>>> import numpy as np
>>> np.set_printoptions(precision=2, suppress=True, linewidth=200, floatmode="fixed")
>>> arr = np.load("case19.npy")
>>> arr
array([[ 1,  0, -1,  1,  2, -2,  0,  2,  1, -1,  1],
       [-1, -2, -1,  1, -1,  2,  1,  0, -2,  1, -2],
       [-2,  0, -2, -1, -1, -2,  0, -2,  2,  2, -1],
       [ 1,  1,  0, -2,  1,  0,  0,  2,  1,  2,  1],
       [ 0,  2, -1,  1,  2,  0,  2, -2, -2,  1, -1],
       [-1,  0,  0, -2,  0,  2, -1, -2,  2, -2,  1],
       [ 2, -2,  0,  1, -2, -1,  2,  2,  2,  1,  1],
       [-1,  1, -2, -2, -2,  0,  1,  1,  2,  2,  2],
       [ 2, -1,  2,  2,  2,  2,  1, -2, -2,  1,  1],
       [ 2, -1, -2,  2,  2, -1, -2,  0, -2, -2,  2],
       [-2,  1, -1, -1,  2,  0,  1, -1,  2,  2, -2]])
>>> print(arr.mean(axis=0))
[ 0.09 -0.09 -0.73  0.00  0.45  0.00  0.45 -0.18  0.36  0.64  0.27]
>>> arr.shape
(11, 11)
>>> arr.sum(axis=1)
array([ 4, -4, -7,  7,  2, -3,  6,  2,  8, -2,  1])
>>> np.unravel_index(np.abs(arr).argmax(), arr.shape)
(np.int64(0), np.int64(4))
>>> arr[11]
Traceback (most recent call last):
  File "<python-input-8>", line 1, in <module>
    arr[11]
    ~~~^^^^
IndexError: index 11 is out of bounds for axis 0 with size 11
>>> print(np.linalg.matrix_rank(arr))
11
>>> arr.sum(axis=0)
array([ 1, -1, -8,  0,  5,  0,  5, -2,  4,  7,  3])
>>> np.abs(arr).max()
np.int64(2)
>>> f = np.array([-3, 1, 3, 3, 1, 0, -3, -1, 2, 2, -1])
>>> other = arr + np.outer(f, np.eye(11)[5])
>>> np.round(np.linalg.det(other) / np.linalg.det(arr), 2), round(float(1 + np.linalg.solve(arr, f)[5]), 2)
(np.float64(-0.67), -0.67)
>>> print(other)
[[ 1.00  0.00 -1.00  1.00  2.00 -5.00  0.00  2.00  1.00 -1.00  1.00]
 [-1.00 -2.00 -1.00  1.00 -1.00  3.00  1.00  0.00 -2.00  1.00 -2.00]
 [-2.00  0.00 -2.00 -1.00 -1.00  1.00  0.00 -2.00  2.00  2.00 -1.00]
 [ 1.00  1.00  0.00 -2.00  1.00  3.00  0.00  2.00  1.00  2.00  1.00]
 [ 0.00  2.00 -1.00  1.00  2.00  1.00  2.00 -2.00 -2.00  1.00 -1.00]
 [-1.00  0.00  0.00 -2.00  0.00  2.00 -1.00 -2.00  2.00 -2.00  1.00]
 [ 2.00 -2.00  0.00  1.00 -2.00 -4.00  2.00  2.00  2.00  1.00  1.00]
 [-1.00  1.00 -2.00 -2.00 -2.00 -1.00  1.00  1.00  2.00  2.00  2.00]
 [ 2.00 -1.00  2.00  2.00  2.00  4.00  1.00 -2.00 -2.00  1.00  1.00]
 [ 2.00 -1.00 -2.00  2.00  2.00  1.00 -2.00  0.00 -2.00 -2.00  2.00]
 [-2.00  1.00 -1.00 -1.00  2.00 -1.00  1.00 -1.00  2.00  2.00 -2.00]]
>>> np.linalg.matrix_rank(np.linalg.inv(other) - np.linalg.inv(arr), tol=1e-8)
np.int64(1)
>>> t3 = np.stack([other, 4 * other, other[::-1]])
>>> t3.sum(axis=0)
array([[  3.00,   1.00,  -6.00,   4.00,  12.00, -26.00,   1.00,   9.00,   7.00,  -3.00,   3.00],
       [ -3.00, -11.00,  -7.00,   7.00,  -3.00,  16.00,   3.00,   0.00, -12.00,   3.00,  -8.00],
       [ -8.00,  -1.00,  -8.00,  -3.00,  -3.00,   9.00,   1.00, -12.00,   8.00,  11.00,  -4.00],
       [  4.00,   6.00,  -2.00, -12.00,   3.00,  14.00,   1.00,  11.00,   7.00,  12.00,   7.00],
       [  2.00,   8.00,  -5.00,   6.00,   8.00,   1.00,  12.00,  -8.00,  -8.00,   6.00,  -4.00],
       [ -6.00,   0.00,   0.00, -12.00,   0.00,  12.00,  -6.00, -12.00,  12.00, -12.00,   6.00],
       [ 10.00,  -8.00,  -1.00,   6.00,  -8.00, -19.00,  12.00,   8.00,   8.00,   6.00,   4.00],
       [ -4.00,   6.00, -10.00, -12.00,  -9.00,  -2.00,   5.00,   7.00,  11.00,  12.00,  11.00],
       [  8.00,  -5.00,   8.00,   9.00,   9.00,  21.00,   5.00, -12.00,  -8.00,   7.00,   4.00],
       [  9.00,  -7.00, -11.00,  11.00,   9.00,   8.00,  -9.00,   0.00, -12.00,  -9.00,   8.00],
       [ -9.00,   5.00,  -6.00,  -4.00,  12.00, -10.00,   5.00,  -3.00,  11.00,   9.00,  -9.00]])
>>> np.einsum("bij,cij->bc", t3, t3)
array([[ 340.00, 1360.00,    5.00],
       [1360.00, 5440.00,   20.00],
       [   5.00,   20.00,  340.00]])
>>> W0 = np.array([[0.0, 0.0, 0.0, -3.0, 0.0, 0.0],
...     [0.0, 0.0, 0.0, 0.0, -2.0, 0.0],
...     [0.0, 0.0, 0.0, 0.0, 2.0, 3.0],
...     [-3.0, 0.0, 0.0, 0.0, 0.0, 0.0],
...     [0.0, -2.0, 2.0, 0.0, 0.0, 0.0],
...     [0.0, 0.0, 3.0, 0.0, 0.0, 0.0]])
>>> W0
array([[ 0.00,  0.00,  0.00, -3.00,  0.00,  0.00],
       [ 0.00,  0.00,  0.00,  0.00, -2.00,  0.00],
       [ 0.00,  0.00,  0.00,  0.00,  2.00,  3.00],
       [-3.00,  0.00,  0.00,  0.00,  0.00,  0.00],
       [ 0.00, -2.00,  2.00,  0.00,  0.00,  0.00],
       [ 0.00,  0.00,  3.00,  0.00,  0.00,  0.00]])
>>> # 2 blocks once reordered
>>> q, Rm = np.linalg.qr(W0)
>>> q.shape, Rm.shape
((6, 6), (6, 6))
>>> E = np.load("layer15.npy")
>>> E
array([[ 1,  0,  0,  0,  0,  0,  0,  0,  0,  0,  0,  0,  0],
       [-1,  1,  0,  0,  0,  0,  0,  0,  0,  0,  0,  0,  0],
       [ 1, -2,  1,  0,  0,  0,  0,  0,  0,  0,  0,  0,  0],
       [-1,  1,  3,  1,  0,  0,  0,  0,  0,  0,  0,  0,  0],
       [ 0,  3, -2,  3,  1,  0,  0,  0,  0,  0,  0,  0,  0],
       [ 2,  0,  1,  0, -2,  1,  0,  0,  0,  0,  0,  0,  0],
       [ 0,  1,  0,  2, -3,  2,  1,  0,  0,  0,  0,  0,  0],
       [-2, -2, -1, -1,  1,  3, -3,  1,  0,  0,  0,  0,  0],
       [ 2, -3, -1,  1,  3,  1,  1, -1,  1,  0,  0,  0,  0],
       [ 1, -3,  1, -3,  0,  2,  2,  1, -1,  1,  0,  0,  0],
       [ 0, -1,  2,  1,  1,  0,  3, -3, -1, -1,  1,  0,  0],
       [-2,  3, -1,  3, -3,  0, -2, -1,  1, -2,  0,  1,  0],
       [-2,  1,  2,  0,  0,  3, -3, -1, -2,  0, -1,  1,  1]])
>>> print(np.sort(np.linalg.eigvals(E)))
[1.00 1.00 1.00 1.00 1.00 1.00 1.00 1.00 1.00 1.00 1.00 1.00 1.00]
